$ python -q
>>> import numpy as np
>>> from numpy import linalg as LA
>>> np.set_printoptions(precision=3, suppress=True, linewidth=160)
>>> rd = lambda a: np.round(a, 3) + 0
>>> rng = np.random.default_rng(5056)
>>> J = (rng.random((5, 5)) < 0.3) + np.eye(5)
>>> J /= J.sum(axis=1, keepdims=True)
>>> rd(J)
array([[0.667, 0.   , 0.   , 0.333, 0.   ],
       [0.   , 0.5  , 0.   , 0.   , 0.5  ],
       [0.   , 0.   , 0.5  , 0.25 , 0.25 ],
       [0.   , 0.   , 0.   , 1.   , 0.   ],
       [0.   , 0.   , 0.   , 0.   , 1.   ]])
>>> q = J.astype(float).copy()
>>> for j in range(5):
...     q[:, j] -= q[:, :j] @ (q[:, :j].T @ q[:, j])
...     q[:, j] /= LA.norm(q[:, j])
... 
>>> q
array([[1., 0., 0., 0., 0.],
       [0., 1., 0., 0., 0.],
       [0., 0., 1., 0., 0.],
       [0., 0., 0., 1., 0.],
       [0., 0., 0., 0., 1.]])
>>> q, R = LA.qr(J)
>>> q.T @ q
array([[1., 0., 0., 0., 0.],
       [0., 1., 0., 0., 0.],
       [0., 0., 1., 0., 0.],
       [0., 0., 0., 1., 0.],
       [0., 0., 0., 0., 1.]])
>>> q
array([[ 1.,  0.,  0.,  0.,  0.],
       [-0.,  1.,  0.,  0.,  0.],
       [-0., -0.,  1.,  0.,  0.],
       [-0., -0., -0.,  1.,  0.],
       [-0., -0., -0., -0.,  1.]])
>>> np.allclose(R.T @ R, J.T @ J)
True
>>> np.trace(q @ q.T)
np.float64(5.0)
>>> u = np.array([3, -3, -2])
>>> rd(np.array([np.convolve(row, u, "same") for row in J]))
array([[-2.   , -1.333,  1.   , -1.   , -0.667],
       [ 1.5  , -1.5  , -1.   ,  1.5  , -1.5  ],
       [ 0.   ,  1.5  , -0.75 , -1.   , -1.25 ],
       [ 0.   ,  0.   ,  3.   , -3.   , -2.   ],
       [ 0.   ,  0.   ,  0.   ,  3.   , -3.   ]])
>>> np.correlate(J[4], J[3], "full")
array([0., 0., 0., 0., 0., 1., 0., 0., 0.])
>>> other = J / np.sqrt((J ** 2).mean(axis=1, keepdims=True))
>>> rd(other[2])
array([0.   , 0.   , 1.826, 0.913, 0.913])
>>> LA.matrix_rank(other) == LA.matrix_rank(J)
np.True_
>>> evals, evecs = LA.eig(J)
>>> rd(np.sort(LA.eigvals(J @ J)))
array([0.25 , 0.25 , 0.444, 1.   , 1.   ])
>>> rd(np.prod(evals))
np.float64(0.167)
>>> E = np.load("layer2.npy")
>>> E
array([[-1.23,  0.12, -0.03,  0.54],
       [-2.34,  0.52,  0.79,  1.65],
       [-0.87, -0.08, -0.5 ,  0.03]])
>>> # rows and columns are dependent
>>> vec = np.array([-2, 0, -1, 2])
>>> rd((E * vec).sum(axis=1))
array([3.57, 7.19, 2.3 ])
>>> E @ np.eye(4)[3]
array([0.54, 1.65, 0.03])
>>> rd(E @ np.ones(4))
array([-0.6 ,  0.62, -1.42])
>>> (E @ vec).argmax()
np.int64(1)
>>> np.sign((E @ vec).round(6))
array([1., 1., 1.])
>>> rd(E @ vec)
array([3.57, 7.19, 2.3 ])
>>> LA.norm(E @ vec) <= LA.norm(E, 2) * LA.norm(vec) + 1e-9
np.True_
>>> other = np.array([[2, 1, -1], [0, 1, 2], [3, 2, 1], [-3, -2, 1]])
>>> LA.matrix_rank(np.vstack([E, other.T]))
np.int64(4)
>>> np.vstack([E, other.T]).shape
(6, 4)
>>> rd(np.einsum("ik,kj->ij", E, other))
array([[-4.17, -2.25,  1.98],
       [-7.26, -3.54,  5.82],
       [-3.33, -2.01,  0.24]])
>>> rd(np.einsum("ij->j", E))
array([-4.44,  0.56,  0.26,  2.22])
>>> X = np.load("arr.npy")
>>> X
array([[ 1,  1,  1,  1,  1,  1,  1,  1],
       [ 1,  1, -1, -1,  1,  1, -1, -1],
       [ 1, -1, -1,  1, -1,  1,  1, -1],
       [ 1, -1,  1, -1,  1, -1,  1, -1],
       [ 1, -1, -1,  1,  1, -1, -1,  1]])
>>> u, v = X[4], X[0]
>>> u @ u
np.int64(8)
>>> pr = (u @ v) / (u @ u) * u
>>> np.outer(u, v)
array([[ 1,  1,  1,  1,  1,  1,  1,  1],
       [-1, -1, -1, -1, -1, -1, -1, -1],
       [-1, -1, -1, -1, -1, -1, -1, -1],
       [ 1,  1,  1,  1,  1,  1,  1,  1],
       [ 1,  1,  1,  1,  1,  1,  1,  1],
       [-1, -1, -1, -1, -1, -1, -1, -1],
       [-1, -1, -1, -1, -1, -1, -1, -1],
       [ 1,  1,  1,  1,  1,  1,  1,  1]])
>>> LA.matrix_rank(np.outer(u, v))
np.int64(1)
>>> (v - pr) @ u
np.float64(0.0)
>>> pr
array([ 0., -0., -0.,  0.,  0., -0., -0.,  0.])
